% ipython --no-banner

In [1]: import numpy as np

In [2]: import numpy.linalg as la

In [3]: np.set_printoptions(precision=3, suppress=True, linewidth=140, legacy="1.25")

In [4]: K = np.loadtxt("m.csv", delimiter=",")

In [5]: print(K)
[[ 0.833 -0.5    0.167  0.167]
 [-0.5   -0.5    0.5    0.5  ]
 [ 0.167  0.5    0.833 -0.167]
 [ 0.167  0.5   -0.167  0.833]]

In [6]: rng = np.random.default_rng(7496)

In [7]: labels = rng.permutation(4)

In [8]: print(labels)
[3 1 0 2]

In [9]: M2 = K[labels][:, labels]

In [10]: print(M2)
[[ 0.833  0.5    0.167 -0.167]
 [ 0.5   -0.5   -0.5    0.5  ]
 [ 0.167 -0.5    0.833  0.167]
 [-0.167  0.5    0.167  0.833]]

In [11]: print(round(la.det(M2), 3), round(la.det(K[labels]), 3))
-1.0 -1.0

In [12]: print(np.allclose(M2, K))
False

In [13]: A = np.load("x.npy")

In [14]: print(A)
[[ 0  0  0 -2  2  2]
 [ 0  0  0 -2  0  0]
 [ 0  0  0 -6 -4  2]
 [ 4 -4 -4  5 -5 -5]
 [ 4  0  0  5  0  0]
 [12  8 -4 15 10 -5]]

In [15]: M2 = A / np.sqrt((A ** 2).mean(axis=1, keepdims=True))

In [16]: print(A - A.mean(axis=1, keepdims=True))
[[ -0.333  -0.333  -0.333  -2.333   1.667   1.667]
 [  0.333   0.333   0.333  -1.667   0.333   0.333]
 [  1.333   1.333   1.333  -4.667  -2.667   3.333]
 [  5.5    -2.5    -2.5     6.5    -3.5    -3.5  ]
 [  2.5    -1.5    -1.5     3.5    -1.5    -1.5  ]
 [  6.      2.    -10.      9.      4.    -11.   ]]

In [17]: print(M2[2])
[ 0.     0.     0.    -1.964 -1.309  0.655]

In [18]: print(la.norm(M2, axis=1))
[2.449 2.449 2.449 2.449 2.449 2.449]

In [19]: t = np.radians(30)

In [20]: Rm = np.eye(6)

In [21]: Rm[4, 4] = Rm[1, 1] = np.cos(t)

In [22]: Rm[4, 1], Rm[1, 4] = -np.sin(t), np.sin(t)

In [23]: print(Rm)
[[ 1.     0.     0.     0.     0.     0.   ]
 [ 0.     0.866  0.     0.     0.5    0.   ]
 [ 0.     0.     1.     0.     0.     0.   ]
 [ 0.     0.     0.     1.     0.     0.   ]
 [ 0.    -0.5    0.     0.     0.866  0.   ]
 [ 0.     0.     0.     0.     0.     1.   ]]

In [24]: M2 = A @ Rm.T

In [25]: print(np.round(la.det(Rm), 3), np.round(np.trace(Rm), 3))
1.0 5.732

In [26]: print(la.svd(A, compute_uv=False), la.svd(M2, compute_uv=False))
[25.595 10.904  4.704  3.087  2.004  0.567] [25.595 10.904  4.704  3.087  2.004  0.567]

In [27]: M2 = la.inv(Rm)

In [28]: print(np.round(la.cond(Rm), 3))
1.0

In [29]: print(np.allclose(M2, Rm.T))
True

In [30]: Q, Rm = la.qr(A)

In [31]: print(Q.round(3) + 0)
[[ 0.     0.     0.    -0.302 -0.881 -0.365]
 [ 0.     0.     0.    -0.302 -0.275  0.913]
 [ 0.     0.     0.    -0.905  0.385 -0.183]
 [-0.302  0.881  0.365  0.     0.     0.   ]
 [-0.302  0.275 -0.913  0.     0.     0.   ]
 [-0.905 -0.385  0.183  0.     0.     0.   ]]

In [32]: print(np.abs(np.diag(Rm)))
[13.266  6.606  2.191  6.633  3.303  1.095]

In [33]: print(np.allclose(Rm.T @ Rm, A.T @ A))
True

In [34]: M = np.array([[1.5, 0.2, -0.7],
    ...:     [-0.7, -1.2, -1.0],
    ...:     [0.9, 0.7, 0.7],
    ...:     [0.1, 0.6, 0.7]])

In [35]: M[1] = M[0] + 0.3 * rng.normal(size=3)

In [36]: print(M)
[[ 1.5    0.2   -0.7  ]
 [ 1.665  0.107 -0.69 ]
 [ 0.9    0.7    0.7  ]
 [ 0.1    0.6    0.7  ]]

In [37]: proj = M @ la.solve(M.T @ M, M.T)

In [38]: print(proj)
[[ 0.76   0.301 -0.184  0.241]
 [ 0.301  0.622  0.231 -0.302]
 [-0.184  0.231  0.859  0.184]
 [ 0.241 -0.302  0.184  0.759]]

In [39]: print(np.diag(proj))
[0.76  0.622 0.859 0.759]

In [40]: print(np.round(la.eigvalsh(proj), 3) + 0)
[0. 1. 1. 1.]

In [41]: W = np.array([[3, 1, 2, 1, 2, 1], [4, 4, 4, 5, 2, 0], [2, 1, 2, 1, 4, 4]])

In [42]: beta = np.array([-1, 0, -2, 2, -3, 3])

In [43]: H = np.maximum(M @ W + beta, 0)

In [44]: print((H > 0).astype(int))
[[1 1 1 1 0 1]
 [1 1 1 1 0 1]
 [1 1 1 1 1 1]
 [1 1 1 1 1 1]]

In [45]: W2 = np.array([[5, 4, 0], [2, 4, 4], [2, 1, 1], [5, 4, 4], [3, 1, 5], [3, 2, 3]])

In [46]: print(W @ W2)
[[35 26 23]
 [67 58 50]
 [45 30 42]]

In [47]: E = np.loadtxt("arr.csv", delimiter=",")

In [48]: print(E)
[[  6.  10.  -9.]
 [ -1.   2.  -4.]
 [  3.  12. -15.]
 [  4. -10.  19.]
 [ -7.  10. -22.]]

In [49]: left, sv, vt = la.svd(E)

In [50]: print(sv.round(3) + 0)
[39.926 11.485  0.   ]

In [51]: M2 = left[:, :2] @ np.diag(sv[:2]) @ vt[:2]

In [52]: print(la.matrix_rank(E, rtol=0.05))
2

In [53]: W0 = np.cumsum(np.array([[3, 0, -1, 3],
    ...:     [3, 3, -3, 2],
    ...:     [1, -3, 0, -2],
    ...:     [0, 0, -3, 1],
    ...:     [1, 1, -2, -2],
    ...:     [2, 3, 3, -1],
    ...:     [-1, 1, -2, -1],
    ...:     [-3, 2, -1, 3],
    ...:     [0, 2, 3, 2],
    ...:     [1, -3, 3, 1],
    ...:     [1, -1, -3, -2],
    ...:     [0, -1, -1, 2],
    ...:     [2, 1, 1, -3],
    ...:     [0, -2, 0, -3],
    ...:     [0, 2, 0, 0],
    ...:     [3, 3, -3, 0],
    ...:     [-3, -2, -3, -1],
    ...:     [-3, -3, -2, -2],
    ...:     [1, -1, -2, 3],
    ...:     [2, -2, 2, 3],
    ...:     [0, 1, -3, 3],
    ...:     [-3, 2, -2, -1],
    ...:     [0, 0, -1, -3],
    ...:     [-1, 2, -3, -2]]), axis=0)

In [54]: print(W0)
[[  3   0  -1   3]
 [  6   3  -4   5]
 [  7   0  -4   3]
 [  7   0  -7   4]
 [  8   1  -9   2]
 [ 10   4  -6   1]
 [  9   5  -8   0]
 [  6   7  -9   3]
 [  6   9  -6   5]
 [  7   6  -3   6]
 [  8   5  -6   4]
 [  8   4  -7   6]
 [ 10   5  -6   3]
 [ 10   3  -6   0]
 [ 10   5  -6   0]
 [ 13   8  -9   0]
 [ 10   6 -12  -1]
 [  7   3 -14  -3]
 [  8   2 -16   0]
 [ 10   0 -14   3]
 [ 10   1 -17   6]
 [  7   3 -19   5]
 [  7   3 -20   2]
 [  6   5 -23   0]]

In [55]: Xs = W0 - W0.mean(axis=0)

In [56]: evecs = la.svd(Xs)[2][:1]

In [57]: M2 = Xs - Xs @ evecs.T @ evecs

In [58]: print(la.norm(M2, axis=1).round(6).argmax())
15

In [59]: print(M2.std(axis=0))
[2.041 2.502 0.313 2.343]

In [60]: print(np.cov(Xs @ evecs.T, rowvar=False))
34.91030496897636

In [61]: print((Xs @ evecs.T).std(axis=0))
[5.784]
